% python3 -q
>>> import numpy as np
>>> from numpy import linalg as LA
>>> np.set_printoptions(precision=1, suppress=True, linewidth=140)
>>> E, _ = LA.qr(np.array([[1.3, -0.3, 0.8, -0.8],
...     [0.1, -1.8, 0.7, 0.0],
...     [-0.3, 1.6, 1.3, -0.1],
...     [-0.4, -0.9, 0.6, -0.7]]))
>>> E
array([[-0.9,  0.1, -0.3,  0.2],
       [-0.1, -0.7, -0.4, -0.6],
       [ 0.2,  0.6, -0.8, -0.2],
       [ 0.3, -0.4, -0.4,  0.8]])
>>> # keeps lengths
>>> x = np.array([2, -2, -3, -1])
>>> rhs = E @ x
>>> rhs
array([-1.4,  3.1,  1.7,  1.9])
>>> LA.solve(E, rhs)
array([ 2., -2., -3., -1.])
>>> LA.solve(E, 3 * rhs)
array([ 6., -6., -9., -3.])
>>> np.round(LA.solve(E, E[:, 0]), 1) + 0
array([1., 0., 0., 0.])
>>> np.round(LA.solve(E.T, E[0]), 1) + 0
array([1., 0., 0., 0.])
>>> m1 = np.array([[3.3, 2.0, 1.0], [3.0, 3.3, 3.0], [3.0, 2.0, 1.3]])
>>> np.allclose(m1 @ m1.T, m1.T @ m1)
False
>>> np.allclose(m1, m1.T)
False
>>> np.sort(np.abs(LA.eigvals(m1)))
array([0.3, 0.3, 7.3])
>>> LA.matrix_power(m1, 2)
array([[19.9, 15.2, 10.6],
       [28.8, 22.9, 16.8],
       [19.8, 15.2, 10.7]])
>>> np.round(LA.det(m1), 1)
np.float64(0.7)
>>> round(np.trace(m1), 1)
np.float64(7.9)
>>> round(float(np.abs(LA.eigvals(m1)).max()), 1)
7.3
>>> Uu, sv, VT = LA.svd(m1)
>>> sv
array([7.6, 1.5, 0.1])
>>> np.argmax(sv[:-1] / (sv[1:] + 1e-6)) + 1
np.int64(2)
>>> B = Uu[:, :2] @ np.diag(sv[:2]) @ VT[:2]
>>> B
array([[3.3, 2. , 1. ],
       [3. , 3.3, 3. ],
       [3. , 2. , 1.3]])
>>> round(float(LA.norm(m1 - B, 2)), 1), round(float(sv[2]), 1)
(0.1, 0.1)
>>> LA.matrix_rank(m1, rtol=0.05)
np.int64(2)
>>> round(float(np.abs(m1 - B).max()), 1)
0.0
>>> arr = np.load("out15.npy")
>>> arr
array([[-0.4,  0.1, -0.9,  1.4,  0.5],
       [-1. , -0.3,  1.4,  0.1, -1.5],
       [-0.8, -0.8,  0.2,  0.6,  0.1]])
>>> B = np.array([[3, 5, 4], [5, 3, 3]])
>>> Z = np.kron(B, arr)
>>> Z
array([[-1.2,  0.3, -2.7,  4.2,  1.5, -2. ,  0.5, -4.5,  7. ,  2.5, -1.6,  0.4, -3.6,  5.6,  2. ],
       [-3. , -0.9,  4.2,  0.3, -4.5, -5. , -1.5,  7. ,  0.5, -7.5, -4. , -1.2,  5.6,  0.4, -6. ],
       [-2.4, -2.4,  0.6,  1.8,  0.3, -4. , -4. ,  1. ,  3. ,  0.5, -3.2, -3.2,  0.8,  2.4,  0.4],
       [-2. ,  0.5, -4.5,  7. ,  2.5, -1.2,  0.3, -2.7,  4.2,  1.5, -1.2,  0.3, -2.7,  4.2,  1.5],
       [-5. , -1.5,  7. ,  0.5, -7.5, -3. , -0.9,  4.2,  0.3, -4.5, -3. , -0.9,  4.2,  0.3, -4.5],
       [-4. , -4. ,  1. ,  3. ,  0.5, -2.4, -2.4,  0.6,  1.8,  0.3, -2.4, -2.4,  0.6,  1.8,  0.3]])
>>> round(LA.norm(Z, 2), 1), round(float(LA.norm(B, 2) * LA.norm(arr, 2)), 1)
(np.float64(23.4), 23.4)
>>> LA.matrix_rank(Z)
np.int64(6)
>>> u, r1 = arr[2], arr[0]
>>> round(float(u @ u), 1)
1.7
>>> pr = (u @ r1) / (u @ u) * u
>>> np.round(np.outer(u, r1), 1) + 0
array([[ 0.3, -0.1,  0.7, -1.1, -0.4],
       [ 0.3, -0.1,  0.7, -1.1, -0.4],
       [-0.1,  0. , -0.2,  0.3,  0.1],
       [-0.2,  0.1, -0.5,  0.8,  0.3],
       [ 0. ,  0. , -0.1,  0.1,  0. ]])
>>> pr
array([-0.4, -0.4,  0.1,  0.3,  0.1])
>>> np.round(r1 - pr, 1) + 0
array([ 0. ,  0.5, -1. ,  1.1,  0.4])
>>> LA.matrix_rank(np.outer(u, r1))
np.int64(1)
